$ ipython --no-banner

In [1]: import numpy as np

In [2]: import numpy.linalg as la

In [3]: np.set_printoptions(precision=3, suppress=True, linewidth=120, sign=" ")

In [4]: rnd = lambda a: np.round(a, 3) + 0

In [5]: X = np.loadtxt("data.csv", delimiter=",")

In [6]: print(rnd(X))
[[ 7.219  3.     6.146]
 [ 5.411  3.     4.941]
 [ 7.203  3.     6.136]
 [ 1.729  3.     2.486]
 [ 3.999  3.     3.999]
 [10.082  3.     8.055]
 [ 4.116  3.     4.077]
 [ 7.168  3.     6.112]
 [ 7.511  3.     6.341]
 [ 5.752  3.     5.168]
 [ 6.137  3.     5.425]
 [ 2.125  3.     2.75 ]
 [ 3.783  3.     3.855]
 [ 1.507  3.     2.338]
 [-0.195  3.     1.203]
 [ 8.55   3.     7.033]
 [ 9.647  3.     7.764]]

In [7]: r0, v = X[8], X[12]

In [8]: print(rnd(r0 @ r0))
105.621

In [9]: p = (r0 @ v) / (r0 @ r0) * r0

In [10]: print(rnd(la.norm(r0 + v) ** 2 + la.norm(r0 - v) ** 2))
287.586

In [11]: print(rnd(np.outer(r0, v)))
[[ 28.413  22.533  28.957]
 [ 11.348   9.     11.566]
 [ 23.986  19.022  24.445]]

In [12]: print(rnd(p))
[ 4.399  1.757  3.713]

In [13]: left, s, vt = la.svd(X)

In [14]: print(rnd(s))
[ 35.174   5.362   0.   ]

In [15]: M2 = left[:, :2] @ np.diag(s[:2]) @ vt[:2]

In [16]: print(la.matrix_rank(X, rtol=0.05))
2

In [17]: print(rnd(M2))
[[ 7.219  3.     6.146]
 [ 5.411  3.     4.941]
 [ 7.203  3.     6.136]
 [ 1.729  3.     2.486]
 [ 3.999  3.     3.999]
 [10.082  3.     8.055]
 [ 4.116  3.     4.077]
 [ 7.168  3.     6.112]
 [ 7.511  3.     6.341]
 [ 5.752  3.     5.168]
 [ 6.137  3.     5.425]
 [ 2.125  3.     2.75 ]
 [ 3.783  3.     3.855]
 [ 1.507  3.     2.338]
 [-0.195  3.     1.203]
 [ 8.55   3.     7.033]
 [ 9.647  3.     7.764]]

In [18]: left, s, vt = la.svd(X, full_matrices=False)

In [19]: print(rnd(vt @ vt.T))
[[ 1.  0.  0.]
 [ 0.  1.  0.]
 [ 0.  0.  1.]]

In [20]: print(left.shape, s.shape, vt.shape)
(17, 3) (3,) (3, 3)

In [21]: print(rnd(s / s[0]))
[ 1.     0.152  0.   ]

In [22]: print(np.abs(left[:, 0]).round(6).argmax())
5

In [23]: print((s > 1e-8).sum())
2

In [24]: print(rnd(np.sqrt((s ** 2).sum())), rnd(la.norm(X)))
35.58 35.58

In [25]: theta = np.radians(90)

In [26]: Rm = np.eye(3)

In [27]: Rm[0, 0] = Rm[1, 1] = np.cos(theta)

In [28]: Rm[0, 1], Rm[1, 0] = -np.sin(theta), np.sin(theta)

In [29]: print(rnd(Rm))
[[ 0. -1.  0.]
 [ 1.  0.  0.]
 [ 0.  0.  1.]]

In [30]: M2 = X @ Rm.T

In [31]: print(rnd(la.svd(X, compute_uv=False)), rnd(la.svd(M2, compute_uv=False)))
[ 35.174   5.362   0.   ] [ 35.174   5.362   0.   ]

In [32]: print(np.allclose(X @ X.T, M2 @ M2.T))
True

In [33]: print(rnd(np.abs(M2 - X).max(axis=0)))
[ 13.082   7.082   0.   ]

In [34]: print(rnd(M2))
[[-3.     7.219  6.146]
 [-3.     5.411  4.941]
 [-3.     7.203  6.136]
 [-3.     1.729  2.486]
 [-3.     3.999  3.999]
 [-3.    10.082  8.055]
 [-3.     4.116  4.077]
 [-3.     7.168  6.112]
 [-3.     7.511  6.341]
 [-3.     5.752  5.168]
 [-3.     6.137  5.425]
 [-3.     2.125  2.75 ]
 [-3.     3.783  3.855]
 [-3.     1.507  2.338]
 [-3.    -0.195  1.203]
 [-3.     8.55   7.033]
 [-3.     9.647  7.764]]

In [35]: Ac = M2 - M2.mean(axis=0)

In [36]: left, s, vt = la.svd(Ac, full_matrices=False)

In [37]: print(np.abs(left[:, 0]).argmax())
14

In [38]: print(np.searchsorted(np.cumsum(s ** 2) / (s ** 2).sum(), 0.9) + 1)
1

In [39]: print(rnd(vt[0] * np.sign(vt[0, np.abs(vt[0]).argmax()])))
[ 0.     0.832  0.555]

In [40]: print((np.sign(left[:, 0]) == np.sign(left[0, 0])).astype(int))
[ 1  1  1  0  0  1  0  1  1  1  1  0  0  0  0  1  1]

In [41]: K = np.array([[6, 2, 0, 0], [-8, -6, 0, 0], [0, 0, 6, 2], [0, 0, -8, -6]])

In [42]: M2 = la.inv(K)

In [43]: print(rnd(M2))
[[ 0.3  0.1  0.   0. ]
 [-0.4 -0.3  0.   0. ]
 [ 0.   0.   0.3  0.1]
 [ 0.   0.  -0.4 -0.3]]

In [44]: print(rnd(la.inv(M2)))
[[ 6.  2.  0.  0.]
 [-8. -6.  0.  0.]
 [ 0.  0.  6.  2.]
 [ 0.  0. -8. -6.]]

In [45]: print(rnd(la.det(K) * M2))
[[ 120.   40.    0.    0.]
 [-160. -120.    0.    0.]
 [   0.    0.  120.   40.]
 [   0.    0. -160. -120.]]
